$ python -q
>>> import numpy as np
>>> np.set_printoptions(precision=4, suppress=True, linewidth=120)
>>> def rd(a):
...     return np.round(a, 4) + 0
... 
>>> m1 = np.load("test3.npy")
>>> rd(m1)
array([[-30.3482,  70.5886,  11.959 ,  32.7464, -27.073 , -48.7235,  19.9951,  61.6193],
       [-22.046 ,  49.6826,   8.971 ,  21.6499, -15.2707, -32.4785,  12.6861,  42.9544],
       [-17.8482,  39.6658,   7.4158,  16.5075,  -9.993 , -24.9497,   9.4686,  34.1039],
       [ -8.5658,  19.0909,   3.8259,   6.5906,  -0.6586, -10.3965,   3.7857,  16.2214],
       [ -8.5577,  19.074 ,   3.8227,   6.5831,  -0.6523, -10.3853,   3.7818,  16.207 ],
       [ -7.8664,  17.638 ,   3.5439,   5.9448,  -0.1346,  -9.4431,   3.4528,  14.9801],
       [ -2.4897,   6.8577,   1.2775,   1.648 ,   2.3731,  -3.0003,   1.4272,   5.8996],
       [ -2.0823,   6.0436,   1.0943,   1.3817,   2.3861,  -2.5835,   1.3093,   5.2229],
       [ -2.0307,   5.9396,   1.0709,   1.3486,   2.3845,  -2.5313,   1.2945,   5.1365],
       [ -0.4971,   2.601 ,   0.3394,   0.4396,   1.7812,  -1.0115,   0.8044,   2.3464],
       [ -0.1413,   1.5343,   0.1441,   0.2308,   1.2448,  -0.5949,   0.5841,   1.4262],
       [ -0.1219,   1.4596,   0.1323,   0.218 ,   1.198 ,  -0.5667,   0.5651,   1.3604],
       [ -0.5158,  -1.2589,   0.1471,  -0.2341,  -1.33  ,   0.6757,  -1.0303,  -1.3693],
       [ -0.7025,  -1.5193,   0.2148,  -0.3064,  -1.5887,   0.8609,  -1.3237,  -1.6804],
       [ -0.7174,  -1.5388,   0.2203,  -0.3122,  -1.6074,   0.8754,  -1.3467,  -1.704 ],
       [ -1.6704,  -2.6247,   0.5964,  -0.7316,  -2.449 ,   1.8256,  -2.7846,  -3.072 ],
       [ -1.8419,  -2.8053,   0.6674,  -0.8174,  -2.5491,   2.0056,  -3.0439,  -3.3058],
       [ -2.2676,  -3.2502,   0.8466,  -1.0443,  -2.7505,   2.4683,  -3.6945,  -3.8852],
       [ -5.0462,  -6.3673,   2.0893,  -2.9877,  -2.9389,   6.088 ,  -8.2899,  -7.9343],
       [ -7.7751, -10.0869,   3.3936,  -5.6097,  -1.8259,  10.6445, -13.4632, -12.6321],
       [ -9.8076, -13.3461,   4.4063,  -7.9866,  -0.3553,  14.6558, -17.7447, -16.6509],
       [-13.1319, -19.607 ,   6.1293, -12.6187,   3.0802,  22.3171, -25.5262, -24.204 ],
       [-13.4457, -20.2583,   6.2959, -13.1026,   3.4667,  23.1098, -26.3102, -24.9802],
       [-14.2853, -22.0525,   6.7451, -14.437 ,   4.5519,  25.2896, -28.4503, -27.1113],
       [-16.4352, -26.9908,   7.9168, -18.1133,   7.6638,  31.2595, -34.2091, -32.9284],
       [-16.956 , -28.2621,   8.2052, -19.06  ,   8.4888,  32.7897, -35.6646, -34.416 ],
       [-17.5441, -29.7329,   8.533 , -20.1552,   9.4532,  34.5569, -37.3364, -36.1326],
       [-18.3767, -31.8794,   9.001 , -21.7533,  10.878 ,  37.1303, -39.755 , -38.6302],
       [-22.1808, -42.6589,  11.1957, -29.7688,  18.2684,  49.9616, -51.5814, -51.0557],
       [-22.3009, -43.0254,  11.2665, -30.0409,  18.5252,  50.3955, -51.9756, -51.4753],
       [-22.8202, -44.6294,  11.5738, -31.2317,  19.6519,  52.2925, -53.6954, -53.3097],
       [-29.0942, -66.4627,  15.423 , -47.3906,  35.3972,  77.8871, -76.4159, -78.03  ],
       [-29.6343, -68.5598,  15.7664, -48.9378,  36.9389,  80.3264, -78.5434, -80.3846]])
>>> # looks like rank 3
>>> Uu, sv, Vh = np.linalg.svd(m1)
>>> np.argmax(sv[:-1] / (sv[1:] + 1e-6)) + 1
np.int64(3)
>>> out = Uu[:, :3] @ np.diag(sv[:3]) @ Vh[:3]
>>> rd(np.linalg.norm(m1 - out, 2)), rd(sv[3])
(np.float64(0.0), np.float64(0.0))
>>> np.linalg.matrix_rank(m1, rtol=0.05)
np.int64(3)
>>> dist = np.linalg.norm(m1[:, None] - m1[None], axis=-1)
>>> np.flatnonzero(dist[4] < dist.mean() / 2)
array([ 3,  4,  5,  6,  7,  8,  9, 10, 11, 12, 13, 14, 15])
>>> dist[4].round(6).argsort(kind="stable")[:4]
array([4, 3, 5, 6])
